$ ipython --no-banner

In [1]: import numpy as np

In [2]: np.set_printoptions(suppress=True, linewidth=100)

In [3]: def rnd(a):
   ...:     return np.round(a, 4) + 0
   ...: 

In [4]: arr = np.array([[2, 2, 1, 2, 0, 1, 2],
   ...:     [1, 2, 2, 0, 1, 0, 2],
   ...:     [0, 2, 1, 0, 1, 2, 1],
   ...:     [1, 0, 1, 1, 0, 2, 1],
   ...:     [1, 0, 1, 1, 2, 1, 1]])

In [5]: arr[0] = arr[3]

In [6]: arr
Out[6]: 
array([[1, 0, 1, 1, 0, 2, 1],
       [1, 2, 2, 0, 1, 0, 2],
       [0, 2, 1, 0, 1, 2, 1],
       [1, 0, 1, 1, 0, 2, 1],
       [1, 0, 1, 1, 2, 1, 1]])

In [7]: # rows and columns are dependent

In [8]: rnd(np.trace(np.linalg.pinv(arr) @ arr))
Out[8]: np.float64(4.0)

In [9]: np.unique(arr.round(6), axis=0).shape
Out[9]: (4, 7)

In [10]: left, sig, vt = np.linalg.svd(arr)

In [11]: np.argmax(sig[:-1] / (sig[1:] + 1e-6)) + 1
Out[11]: np.int64(4)

In [12]: print(rnd(sig))
[5.9915 2.8574 1.9185 1.5021 0.    ]

In [13]: Y = left[:, :4] @ np.diag(sig[:4]) @ vt[:4]

In [14]: rnd(Y)
Out[14]: 
array([[1., 0., 1., 1., 0., 2., 1.],
       [1., 2., 2., 0., 1., 0., 2.],
       [0., 2., 1., 0., 1., 2., 1.],
       [1., 0., 1., 1., 0., 2., 1.],
       [1., 0., 1., 1., 2., 1., 1.]])

In [15]: print(np.linalg.matrix_rank(arr, rtol=0.05))
4

In [16]: print(np.linalg.matrix_rank(Y))
4

In [17]: rnd(np.linalg.norm(arr - Y, 2)), rnd(sig[4])
Out[17]: (np.float64(0.0), np.float64(0.0))

In [18]: rnd(np.linalg.norm(arr - Y) / np.linalg.norm(arr))
Out[18]: np.float64(0.0)

In [19]: K = np.load("mat.npy")

In [20]: rnd(K)
Out[20]: 
array([[0.15  , 0.05  , 0.25  , 0.25  ],
       [0.05  , 0.0167, 0.0833, 0.0833],
       [0.25  , 0.0833, 0.4167, 0.4167],
       [0.25  , 0.0833, 0.4167, 0.4167]])

In [21]: np.linalg.cond(arr) > 100
Out[21]: np.True_

In [22]: np.argsort(-np.linalg.norm(arr, axis=0).round(6), kind="stable")[:3]
Out[22]: array([5, 1, 2])

In [23]: [round(float(x), 4) for x in np.linalg.svd(arr, compute_uv=False)[:3]]
Out[23]: [5.9915, 2.8574, 1.9185]
